In [1]: import numpy as np

In [2]: from numpy import linalg as LA

In [3]: np.set_printoptions(precision=2, suppress=True, linewidth=120)

In [4]: def rnd(a):
   ...:     return np.round(a, 2) + 0
   ...: 

In [5]: r0 = np.array([0, 1, 2, 2, 1, 1, 0, 1, 2, 1])

In [6]: g = np.array([2, 1, 2, 2, 1, 2, -2, 1, -1, -1, 2])

In [7]: F = r0[:, None] + g[None, :]

In [8]: F
Out[8]: 
array([[ 2,  1,  2,  2,  1,  2, -2,  1, -1, -1,  2],
       [ 3,  2,  3,  3,  2,  3, -1,  2,  0,  0,  3],
       [ 4,  3,  4,  4,  3,  4,  0,  3,  1,  1,  4],
       [ 4,  3,  4,  4,  3,  4,  0,  3,  1,  1,  4],
       [ 3,  2,  3,  3,  2,  3, -1,  2,  0,  0,  3],
       [ 3,  2,  3,  3,  2,  3, -1,  2,  0,  0,  3],
       [ 2,  1,  2,  2,  1,  2, -2,  1, -1, -1,  2],
       [ 3,  2,  3,  3,  2,  3, -1,  2,  0,  0,  3],
       [ 4,  3,  4,  4,  3,  4,  0,  3,  1,  1,  4],
       [ 3,  2,  3,  3,  2,  3, -1,  2,  0,  0,  3]])

In [9]: vec = np.array([2, 1, -1, -2, 2, 3, -3, -3, -3, 0, -3])

In [10]: h = np.maximum(F @ vec, 0)

In [11]: F.T @ h
Out[11]: array([ 28,  14,  28,  28,  14,  28, -28,  14, -14, -14,  28])

In [12]: rnd(np.tanh(F @ vec))
Out[12]: array([ 1.,  0., -1., -1.,  0.,  0.,  1.,  0., -1.,  0.])

In [13]: F * (h > 1e-9)[:, None]
Out[13]: 
array([[ 2,  1,  2,  2,  1,  2, -2,  1, -1, -1,  2],
       [ 0,  0,  0,  0,  0,  0,  0,  0,  0,  0,  0],
       [ 0,  0,  0,  0,  0,  0,  0,  0,  0,  0,  0],
       [ 0,  0,  0,  0,  0,  0,  0,  0,  0,  0,  0],
       [ 0,  0,  0,  0,  0,  0,  0,  0,  0,  0,  0],
       [ 0,  0,  0,  0,  0,  0,  0,  0,  0,  0,  0],
       [ 2,  1,  2,  2,  1,  2, -2,  1, -1, -1,  2],
       [ 0,  0,  0,  0,  0,  0,  0,  0,  0,  0,  0],
       [ 0,  0,  0,  0,  0,  0,  0,  0,  0,  0,  0],
       [ 0,  0,  0,  0,  0,  0,  0,  0,  0,  0,  0]])

In [14]: LA.lstsq(F[:-1].T, F[-1])[2]
Out[14]: np.int32(2)

In [15]: np.unique(F.round(6), axis=0).shape
Out[15]: (3, 11)

In [16]: rnd(np.trace(LA.pinv(F) @ F))
Out[16]: np.float64(2.0)

In [17]: np.allclose(F[:-1].T @ LA.lstsq(F[:-1].T, F[-1])[0], F[-1])
Out[17]: True

In [18]: np.zeros(10, 11)
TypeError: Cannot interpret '11' as a data type


In [19]: rnd(LA.svd(F, compute_uv=False))
Out[19]: array([25.64,  4.21,  0.  ,  0.  ,  0.  ,  0.  ,  0.  ,  0.  ,  0.  ,  0.  ])

In [20]: np.count_nonzero(F)
Out[20]: np.int64(97)

In [21]: np.diff(F, axis=0)
Out[21]: 
array([[ 1,  1,  1,  1,  1,  1,  1,  1,  1,  1,  1],
       [ 1,  1,  1,  1,  1,  1,  1,  1,  1,  1,  1],
       [ 0,  0,  0,  0,  0,  0,  0,  0,  0,  0,  0],
       [-1, -1, -1, -1, -1, -1, -1, -1, -1, -1, -1],
       [ 0,  0,  0,  0,  0,  0,  0,  0,  0,  0,  0],
       [-1, -1, -1, -1, -1, -1, -1, -1, -1, -1, -1],
       [ 1,  1,  1,  1,  1,  1,  1,  1,  1,  1,  1],
       [ 1,  1,  1,  1,  1,  1,  1,  1,  1,  1,  1],
       [-1, -1, -1, -1, -1, -1, -1, -1, -1, -1, -1]])

In [22]: np.abs(F).max()
Out[22]: np.int64(4)

In [23]: F.sum(axis=0)
Out[23]: array([31, 21, 31, 31, 21, 31, -9, 21,  1,  1, 31])

In [24]: F.shape
Out[24]: (10, 11)

In [25]: F - F[0]
Out[25]: 
array([[0, 0, 0, 0, 0, 0, 0, 0, 0, 0, 0],
       [1, 1, 1, 1, 1, 1, 1, 1, 1, 1, 1],
       [2, 2, 2, 2, 2, 2, 2, 2, 2, 2, 2],
       [2, 2, 2, 2, 2, 2, 2, 2, 2, 2, 2],
       [1, 1, 1, 1, 1, 1, 1, 1, 1, 1, 1],
       [1, 1, 1, 1, 1, 1, 1, 1, 1, 1, 1],
       [0, 0, 0, 0, 0, 0, 0, 0, 0, 0, 0],
       [1, 1, 1, 1, 1, 1, 1, 1, 1, 1, 1],
       [2, 2, 2, 2, 2, 2, 2, 2, 2, 2, 2],
       [1, 1, 1, 1, 1, 1, 1, 1, 1, 1, 1]])

In [26]: other = np.array([[0, -2, -1],
    ...:     [1, -2, 0],
    ...:     [-2, 0, 2],
    ...:     [0, -1, 1],
    ...:     [1, -1, 1],
    ...:     [2, 1, 1],
    ...:     [-2, 0, 0],
    ...:     [-1, -1, -1],
    ...:     [1, 1, -1],
    ...:     [-1, 1, -1],
    ...:     [-1, 1, 2]])

In [27]: other.T @ F.T
Out[27]: 
array([[  3,   1,  -1,  -1,   1,   1,   3,   1,  -1,   1],
       [ -8, -11, -14, -14, -11, -11,  -8, -11, -14, -11],
       [ 12,  15,  18,  18,  15,  15,  12,  15,  18,  15]])

In [28]: F @ other
Out[28]: 
array([[  3,  -8,  12],
       [  1, -11,  15],
       [ -1, -14,  18],
       [ -1, -14,  18],
       [  1, -11,  15],
       [  1, -11,  15],
       [  3,  -8,  12],
       [  1, -11,  15],
       [ -1, -14,  18],
       [  1, -11,  15]])

In [29]: np.vstack([F, other.T]).shape
Out[29]: (13, 11)

In [30]: other @ F
ValueError: matmul: Input operand 1 has a mismatch in its core dimension 0, with gufunc signature (n?,k),(k,m?)->(n?,m?) (size 10 is different from 3)


In [31]: LA.matrix_rank(F @ other)
Out[31]: np.int64(2)

In [32]: np.einsum("ik,kj->ji", F, other)
Out[32]: 
array([[  3,   1,  -1,  -1,   1,   1,   3,   1,  -1,   1],
       [ -8, -11, -14, -14, -11, -11,  -8, -11, -14, -11],
       [ 12,  15,  18,  18,  15,  15,  12,  15,  18,  15]])

In [33]: rng = np.random.default_rng(3237)

In [34]: other = F + rng.integers(-2, 3, (10, 2)) @ rng.integers(-2, 3, (2, 11))

In [35]: other
Out[35]: 
array([[ 2,  1,  2,  2,  1,  2, -2,  1, -1, -1,  2],
       [ 0, -1,  1,  4,  2,  4, -1,  3,  2, -1,  4],
       [ 0, -1,  1,  5,  5,  7,  0,  3,  5,  1,  6],
       [ 9,  8,  7,  2,  5,  4,  0,  0, -1,  4,  3],
       [ 4,  3,  4,  3,  0,  1, -1,  3, -2, -1,  2],
       [-2, -3,  0,  5,  0,  3, -1,  5,  2, -3,  4],
       [ 2,  1,  3,  3, -5, -3, -2,  5, -5, -5,  0],
       [ 1,  0,  3,  5, -6, -3, -1,  8, -4, -6,  1],
       [10,  9,  8,  2,  3,  2,  0,  1, -3,  3,  2],
       [ 3,  2,  3,  3,  2,  3, -1,  2,  0,  0,  3]])

In [36]: rnd(LA.svd(other - F, compute_uv=False))
Out[36]: array([20.27, 18.33,  0.  ,  0.  ,  0.  ,  0.  ,  0.  ,  0.  ,  0.  ,  0.  ])
